% python3 -q
>>> import numpy as np
>>> from numpy import linalg as LA
>>> np.set_printoptions(precision=2, suppress=True, linewidth=160)
>>> W2 = np.array([[1, 0, 0, 2, 1],
...     [2, 1, 1, 3, 2],
...     [2, 1, 2, 3, 0],
...     [3, 2, 0, 3, 1],
...     [0, 0, 2, 2, 1]])
>>> rng = np.random.default_rng(624)
>>> mat = (rng.random((17, 5)) < 0.25) @ W2
>>> mat
array([[5, 2, 3, 8, 3],
       [0, 0, 0, 0, 0],
       [5, 3, 3, 8, 4],
       [3, 1, 2, 5, 1],
       [5, 3, 1, 6, 3],
       [3, 2, 2, 5, 2],
       [3, 2, 2, 5, 2],
       [0, 0, 0, 0, 0],
       [3, 2, 0, 3, 1],
       [0, 0, 2, 2, 1],
       [4, 2, 0, 5, 2],
       [0, 0, 0, 0, 0],
       [5, 2, 3, 8, 3],
       [3, 2, 0, 3, 1],
       [3, 2, 0, 3, 1],
       [2, 1, 4, 5, 1],
       [0, 0, 0, 0, 0]])
>>> mat @ mat
Traceback (most recent call last):
  File "<python-input-7>", line 1, in <module>
    mat @ mat
    ~~~~^~~~~
ValueError: matmul: Input operand 1 has a mismatch in its core dimension 0, with gufunc signature (n?,k),(k,m?)->(n?,m?) (size 17 is different from 5)
>>> cov = mat.T @ mat
>>> cov
array([[174,  93,  76, 252,  99],
       [ 93,  52,  38, 132,  53],
       [ 76,  38,  60, 132,  49],
       [252, 132, 132, 384, 149],
       [ 99,  53,  49, 149,  61]])
>>> LA.matrix_rank(cov)
np.int64(5)
>>> feats = np.array([[-0.25, 0.03, -0.5],
...     [-0.7, 3.2, 0.3],
...     [0.2, -0.2, -0.4],
...     [1.1, -0.8, 0.5]])
>>> P = feats @ LA.solve(feats.T @ feats, feats.T)
>>> LA.matrix_rank(np.eye(4) - P)
np.int64(1)
>>> data = np.array([[0, 0, 1, -1, 1],
...     [1, 1, -1, -1, 2],
...     [-1, -1, -2, -1, 1],
...     [-1, 1, -1, 1, -1],
...     [-1, -2, 2, -1, 0]])
>>> data
array([[ 0,  0,  1, -1,  1],
       [ 1,  1, -1, -1,  2],
       [-1, -1, -2, -1,  1],
       [-1,  1, -1,  1, -1],
       [-1, -2,  2, -1,  0]])
>>> vec = np.array([0, 2, 0, 2, 0])
>>> y = data @ vec
>>> y
array([-2,  0, -4,  4, -6])
>>> LA.solve(data, y)
array([ 0.,  2., -0.,  2., -0.])
>>> LA.solve(data, data[:, 1])
array([ 0.,  1., -0., -0., -0.])
>>> other = data / np.sqrt((data ** 2).mean(axis=1, keepdims=True))
>>> LA.norm(other, axis=1)
array([2.24, 2.24, 2.24, 2.24, 2.24])
>>> LA.matrix_rank(other) == LA.matrix_rank(data)
np.True_
>>> data - data.mean(axis=1, keepdims=True)
array([[-0.2, -0.2,  0.8, -1.2,  0.8],
       [ 0.6,  0.6, -1.4, -1.4,  1.6],
       [-0.2, -0.2, -1.2, -0.2,  1.8],
       [-0.8,  1.2, -0.8,  1.2, -0.8],
       [-0.6, -1.6,  2.4, -0.6,  0.4]])
>>> other[4]
array([-0.71, -1.41,  1.41, -0.71,  0.  ])
>>> theta = np.deg2rad(120)
>>> K = np.eye(6)
>>> K[np.ix_([3, 5], [3, 5])] = [[np.cos(theta), -np.sin(theta)], [np.sin(theta), np.cos(theta)]]
>>> K
array([[ 1.  ,  0.  ,  0.  ,  0.  ,  0.  ,  0.  ],
       [ 0.  ,  1.  ,  0.  ,  0.  ,  0.  ,  0.  ],
       [ 0.  ,  0.  ,  1.  ,  0.  ,  0.  ,  0.  ],
       [ 0.  ,  0.  ,  0.  , -0.5 ,  0.  , -0.87],
       [ 0.  ,  0.  ,  0.  ,  0.  ,  1.  ,  0.  ],
       [ 0.  ,  0.  ,  0.  ,  0.87,  0.  , -0.5 ]])
>>> vec = np.array([2, 1, 0, 1, -3, -3])
>>> K * vec
array([[ 2.  ,  0.  ,  0.  ,  0.  , -0.  , -0.  ],
       [ 0.  ,  1.  ,  0.  ,  0.  , -0.  , -0.  ],
       [ 0.  ,  0.  ,  0.  ,  0.  , -0.  , -0.  ],
       [ 0.  ,  0.  ,  0.  , -0.5 , -0.  ,  2.6 ],
       [ 0.  ,  0.  ,  0.  ,  0.  , -3.  , -0.  ],
       [ 0.  ,  0.  ,  0.  ,  0.87, -0.  ,  1.5 ]])
>>> other = K / np.sqrt((K ** 2).mean(axis=1, keepdims=True))
>>> LA.matrix_rank(other) == LA.matrix_rank(K)
np.True_
>>> blk = np.stack([K, 5 * K, K[::-1]])
>>> LA.norm(blk, axis=(1, 2))
array([ 2.45, 12.25,  2.45])
>>> LA.det(blk)
array([    1., 15625.,    -1.])
>>> np.einsum("bij,cij->bc", blk, blk)
array([[  6.,  30.,   0.],
       [ 30., 150.,   0.],
       [  0.,   0.,   6.]])
>>> vec = np.array([4, 1, -3, 0, -3, -5])
>>> h = np.maximum(K @ vec, 0)
>>> h
array([4.  , 1.  , 0.  , 4.33, 0.  , 2.5 ])
>>> np.flatnonzero(h > 1e-9)
array([0, 1, 3, 5])
>>> m1 = np.loadtxt("m.csv", delimiter=",")
>>> m1
array([[ 3.92,  3.08, -0.4 ],
       [-1.61, -1.16,  4.59],
       [-0.17, -0.26, -4.99],
       [-1.67, -1.2 ,  4.56],
       [-3.9 , -3.05,  0.71],
       [-2.6 , -2.14, -3.7 ],
       [-2.95, -2.41, -3.24],
       [-0.59, -0.59, -4.93],
       [ 3.91,  3.06, -0.58],
       [-3.88, -3.04,  0.84],
       [-3.89, -3.04,  0.79],
       [-0.15,  0.01,  5.  ],
       [-0.25, -0.07,  4.99],
       [-3.43, -2.76, -2.36],
       [ 2.88,  2.35,  3.34],
       [-3.92, -3.07,  0.46],
       [-1.99, -1.68, -4.27],
       [ 2.64,  1.98, -3.76],
       [-3.2 , -2.59, -2.84],
       [-2.47, -2.04, -3.84],
       [ 0.91,  0.59, -4.88],
       [-0.01,  0.11,  5.  ],
       [ 3.66,  2.83, -1.9 ],
       [-0.56, -0.32,  4.96],
       [-0.05, -0.17, -5.  ],
       [ 2.99,  2.27, -3.3 ],
       [ 2.85,  2.15, -3.5 ],
       [ 0.11, -0.04, -5.  ]])
>>> # rank 2
>>> Xc = m1 - m1.mean(axis=0)
>>> U, sigma, vt = LA.svd(Xc, full_matrices=False)
>>> vt[0] * np.sign(vt[0, np.abs(vt[0]).argmax()])
array([-0.2 , -0.13,  0.97])
>>> np.searchsorted(np.cumsum(sigma ** 2) / (sigma ** 2).sum(), 0.9) + 1
np.int64(2)
>>> np.round(sigma ** 2 / (sigma ** 2).sum(), 2) + 0
array([0.56, 0.44, 0.  ])
>>> (np.sign(U[:, 0]) == np.sign(U[0, 0])).astype(int)
array([1, 0, 1, 0, 0, 1, 1, 1, 1, 0, 0, 0, 0, 1, 0, 0, 1, 1, 1, 1, 1, 0, 1, 0, 1, 1, 1, 1])
>>> round(float((sigma ** 2).sum() ** 2 / (sigma ** 4).sum()), 2)
1.97
>>> other = m1 / LA.norm(m1, axis=1)
Traceback (most recent call last):
  File "<python-input-52>", line 1, in <module>
    other = m1 / LA.norm(m1, axis=1)
            ~~~^~~~~~~~~~~~~~~~~~~~~
ValueError: operands could not be broadcast together with shapes (28,3) (28,) 
>>> other = m1 / LA.norm(m1, axis=1, keepdims=True)
>>> cov = other @ other.T
>>> LA.norm(other, axis=1)
array([1., 1., 1., 1., 1., 1., 1., 1., 1., 1., 1., 1., 1., 1., 1., 1., 1., 1., 1., 1., 1., 1., 1., 1., 1., 1., 1., 1.])
>>> J = np.loadtxt("arr.csv", delimiter=",")
>>> J
array([[ -1.,   1.,   0.,  -3.,   5.,   5.,  -2.],
       [ -4.,   3.,  -1.,   3.,   0.,   0.,  -1.],
       [  0.,  -4.,   0.,   5.,   5.,  -4.,   3.],
       [ -3.,   4.,   1.,   4.,  -4.,   3.,   1.],
       [-21.,  16.,  -5.,  12.,   5.,   5.,  -7.]])
>>> U, sigma = LA.svd(J)
Traceback (most recent call last):
  File "<python-input-58>", line 1, in <module>
    U, sigma = LA.svd(J)
    ^^^^^^^^
ValueError: too many values to unpack (expected 2)
>>> U, sigma, vt = LA.svd(J, full_matrices=False)
>>> np.abs(vt[0])
array([0.67, 0.52, 0.15, 0.39, 0.14, 0.18, 0.22])
>>> sigma.round(2) + 0
array([32.1 , 10.09,  8.77,  3.99,  0.  ])
>>> U.shape, sigma.shape, vt.shape
((5, 5), (5,), (5, 7))
>>> round(np.sqrt((sigma ** 2).sum()), 2), round(LA.norm(J), 2)
(np.float64(35.0), np.float64(35.0))
>>> np.cumsum(sigma ** 2) / np.sum(sigma ** 2)
array([0.84, 0.92, 0.99, 1.  , 1.  ])
>>> np.round(U.T @ J @ vt.T, 2) + 0
array([[32.1 ,  0.  ,  0.  ,  0.  ,  0.  ],
       [ 0.  , 10.09,  0.  ,  0.  ,  0.  ],
       [ 0.  ,  0.  ,  8.77,  0.  ,  0.  ],
       [ 0.  ,  0.  ,  0.  ,  3.99,  0.  ],
       [ 0.  ,  0.  ,  0.  ,  0.  ,  0.  ]])
>>> np.round(sigma / sigma[0], 2) + 0
array([1.  , 0.31, 0.27, 0.12, 0.  ])
>>> np.abs(U[:, 0]).round(6).argmax()
np.int64(4)
